% python3 -q
>>> import numpy as np
>>> np.set_printoptions(precision=2, suppress=True, linewidth=140, floatmode="fixed")
>>> tidy = lambda a: np.round(a, 2) + 0
>>> F = np.array([[-0.4, -0.5, 0.3, 1.2],
...     [-0.9, 0.9, 0.1, -1.6],
...     [-1.2, 1.2, -1.1, 0.9]])
>>> F[:, 2] *= 5
>>> F
array([[-0.40, -0.50,  1.50,  1.20],
       [-0.90,  0.90,  0.50, -1.60],
       [-1.20,  1.20, -5.50,  0.90]])
>>> F.reshape(-1, 2)
array([[-0.40, -0.50],
       [ 1.50,  1.20],
       [-0.90,  0.90],
       [ 0.50, -1.60],
       [-1.20,  1.20],
       [-5.50,  0.90]])
>>> T = F.reshape(3, 2, -1)
>>> tidy(np.einsum("ihd,ihd->ih", T, T))
array([[ 0.41,  3.69],
       [ 1.62,  2.81],
       [ 2.88, 31.06]])
>>> T.transpose(1, 0, 2)
array([[[-0.40, -0.50],
        [-0.90,  0.90],
        [-1.20,  1.20]],

       [[ 1.50,  1.20],
        [ 0.50, -1.60],
        [-5.50,  0.90]]])
>>> tidy(T.sum(axis=1))
array([[ 1.10,  0.70],
       [-0.40, -0.70],
       [-6.70,  2.10]])
>>> np.einsum("ihd,jhd->hij", T, T).shape
(2, 3, 3)
>>> M2 = F / np.sqrt((F ** 2).mean(axis=1, keepdims=True))
>>> np.linalg.matrix_rank(M2) == np.linalg.matrix_rank(F)
np.True_
>>> tidy(F - F.mean(axis=1, keepdims=True))
array([[-0.85, -0.95,  1.05,  0.75],
       [-0.62,  1.18,  0.78, -1.33],
       [-0.05,  2.35, -4.35,  2.05]])
>>> tidy(M2[1])
array([-0.86,  0.86,  0.48, -1.52])
>>> tidy(np.linalg.norm(F, "nuc"))
np.float64(9.48)
>>> tidy(np.linalg.norm(F[0], 1)), tidy(np.linalg.norm(F[0], np.inf))
(np.float64(3.6), np.float64(1.5))
>>> tidy(np.linalg.norm(F) ** 2 / np.linalg.norm(F, 2) ** 2)
np.float64(1.19)
>>> tidy(np.linalg.norm(F, 1)), tidy(np.linalg.norm(F, np.inf))
(np.float64(7.5), np.float64(8.8))
>>> tidy(np.linalg.svd(F, compute_uv=False))
array([5.98, 2.31, 1.20])
>>> F.shape
(3, 4)
>>> np.unravel_index(np.abs(F).argmax(), F.shape)
(np.int64(2), np.int64(2))
>>> tidy(F - F[0])
array([[ 0.00,  0.00,  0.00,  0.00],
       [-0.50,  1.40, -1.00, -2.80],
       [-0.80,  1.70, -7.00, -0.30]])
>>> np.abs(F).max()
np.float64(5.5)
>>> np.count_nonzero(F)
np.int64(12)
>>> tidy(np.diff(F, axis=0))
array([[-0.50,  1.40, -1.00, -2.80],
       [-0.30,  0.30, -6.00,  2.50]])
>>> tidy(F.sum(axis=0))
array([-2.50,  1.60, -3.50,  0.50])
>>> tidy(F.mean(axis=0))
array([-0.83,  0.53, -1.17,  0.17])
>>> np.linalg.rank(F)
Traceback (most recent call last):
  File "<python-input-29>", line 1, in <module>
    np.linalg.rank(F)
    ^^^^^^^^^^^^^^
AttributeError: module 'numpy.linalg' has no attribute 'rank'
